$ python3 -q
>>> import numpy as np
>>> np.set_printoptions(precision=4, suppress=True, linewidth=140, sign=" ")
>>> A2 = np.array([[-1, 0, 4, 4], [-2, -5, -1, 2], [-3, -5, -4, 1], [1, 1, -2, -1]])
>>> K = np.triu(A2, 1)
>>> K
array([[ 0,  0,  4,  4],
       [ 0,  0, -1,  2],
       [ 0,  0,  0,  1],
       [ 0,  0,  0,  0]])
>>> # columns 0 and 1 are equal
>>> round(np.trace(np.linalg.pinv(K) @ K), 4)
np.float64(2.0)
>>> np.round(K @ np.linalg.pinv(K) @ K, 4) + 0
array([[ 0.,  0.,  4.,  4.],
       [ 0.,  0., -1.,  2.],
       [ 0.,  0.,  0.,  1.],
       [ 0.,  0.,  0.,  0.]])
>>> print(np.allclose(K[:-1].T @ np.linalg.lstsq(K[:-1].T, K[-1])[0], K[-1]))
True
>>> np.unique(K.round(6), axis=0).shape
(4, 4)
>>> np.linalg.lstsq(K[:-1].T, K[-1])[2]
np.int32(2)
>>> th = np.radians(45)
>>> Rm = np.eye(4)
>>> Rm[3, 3] = Rm[0, 0] = np.cos(th)
>>> Rm[3, 0], Rm[0, 3] = -np.sin(th), np.sin(th)
>>> Rm
array([[ 0.7071,  0.    ,  0.    ,  0.7071],
       [ 0.    ,  1.    ,  0.    ,  0.    ],
       [ 0.    ,  0.    ,  1.    ,  0.    ],
       [-0.7071,  0.    ,  0.    ,  0.7071]])
>>> A2 = K @ Rm.T
>>> np.abs(A2 - K).max(axis=0)
array([ 2.8284,  0.    ,  0.    ,  1.1716])
>>> A2
array([[ 2.8284,  0.    ,  4.    ,  2.8284],
       [ 1.4142,  0.    , -1.    ,  1.4142],
       [ 0.7071,  0.    ,  0.    ,  0.7071],
       [ 0.    ,  0.    ,  0.    ,  0.    ]])
>>> np.allclose(np.linalg.norm(K, axis=1), np.linalg.norm(A2, axis=1))
True
>>> print(round(float(np.linalg.det(Rm)), 4), np.round(np.trace(Rm), 4))
1.0 3.4142
>>> np.round(np.linalg.svd(K, compute_uv=False), 4) + 0, np.round(np.linalg.svd(A2, compute_uv=False), 4) + 0
(array([ 5.7569,  2.2041,  0.    ,  0.    ]), array([ 5.7569,  2.2041,  0.    ,  0.    ]))
>>> F = np.loadtxt("test12.csv", delimiter=",")
>>> F
array([[ 4.,  9.,  8.,  1.,  3.],
       [ 4.,  2.,  4.,  9.,  6.],
       [ 0.,  4.,  0.,  3.,  8.],
       [ 5.,  8.,  8.,  3.,  8.],
       [ 3.,  5.,  9.,  9.,  3.],
       [ 6.,  6.,  0.,  4.,  7.],
       [ 5.,  6.,  3.,  8.,  1.],
       [ 6.,  8.,  8.,  9.,  6.],
       [ 0.,  9.,  6.,  5.,  5.]])
>>> np.linalg.matrix_power(K - np.diag(np.diag(K)), 4)
array([[ 0,  0,  0,  0],
       [ 0,  0,  0,  0],
       [ 0,  0,  0,  0],
       [ 0,  0,  0,  0]])
>>> K @ K
array([[ 0,  0,  0,  4],
       [ 0,  0,  0, -1],
       [ 0,  0,  0,  0],
       [ 0,  0,  0,  0]])
>>> np.sort(np.linalg.eigvals(K))
array([ 0.,  0.,  0.,  0.])
>>> try:
...     np.linalg.inv(K)
... except np.linalg.LinAlgError as e:
...     print(repr(e))
... 
LinAlgError('Singular matrix')
>>> arr = np.load("m.npy")
>>> arr
array([[-0.6902, -2.4453,  1.3607,  0.783 , -0.2814],
       [-0.8622,  2.0307,  2.014 ,  0.1627,  0.2239],
       [ 2.068 ,  0.4954, -0.6185,  2.0083,  0.2487],
       [ 0.2497, -0.5488,  1.041 ,  2.5007,  1.1398],
       [-1.2316,  0.1765,  1.2778, -2.1794, -1.0341],
       [ 0.7117, -0.9071, -0.1283,  2.3919,  1.3904],
       [ 1.7864,  0.9055, -0.1068,  0.7387,  2.1052],
       [-1.1864,  0.419 ,  0.5244,  2.6433,  0.3937],
       [ 2.8568,  0.5065,  0.0548, -0.0807, -0.7569],
       [ 1.7732, -0.6821, -1.0877,  1.2018, -1.6622],
       [ 1.581 , -0.3742, -0.1738,  0.7637, -2.3973],
       [ 0.4004, -2.8077,  0.4607, -0.7768, -0.3749],
       [-1.1077, -2.0802, -0.1043,  1.0309, -1.5402],
       [ 2.2788, -1.5208, -0.0578, -0.4256, -1.1444],
       [-0.3803, -1.4671, -0.1344, -2.5228,  0.566 ],
       [-1.9527, -0.1198, -1.3056,  1.8616, -0.0523],
       [-0.2723, -2.5236,  1.2154, -0.4561,  0.9339],
       [ 1.6532, -1.1246, -1.936 , -0.173 ,  1.1064],
       [ 0.5359, -0.6346,  1.6937, -1.5906, -1.7063],
       [ 1.9811,  0.8843, -1.5011, -1.0125,  1.0073],
       [ 2.1841,  0.8103,  1.7823,  0.4368,  0.4536],
       [-1.2537,  2.6545,  0.4124,  0.4563,  0.06  ],
       [-1.8217,  1.6476,  0.1316, -0.2659, -1.6967],
       [-2.8314, -0.3099, -0.7742, -0.2505,  0.4743],
       [-0.0962, -2.1415,  1.2522,  1.3329, -1.0296],
       [-1.1525, -0.2605,  0.5278, -2.4026,  1.2462],
       [-0.1799, -1.8577, -1.955 ,  0.6269, -1.1409],
       [-1.5333,  2.3419, -0.1677, -0.2674, -1.0319],
       [-0.569 , -2.3403,  0.8713, -0.347 ,  1.523 ]])
>>> Ac = (arr - arr.mean(axis=0)) / arr.std(axis=0)
>>> np.argwhere(np.abs(Ac) > 2)
array([[ 14,   3],
       [ 21,   1]])
>>> print(Ac.std(axis=0))
[ 1.  1.  1.  1.  1.]
>>> b = np.linalg.lstsq(np.delete(Ac, 4, axis=1), Ac[:, 4])[0]
>>> np.abs(b).argmax()
np.int64(3)
>>> round(1 - np.var(Ac[:, 4] - np.delete(Ac, 4, axis=1) @ b), 4)
np.float64(0.0035)
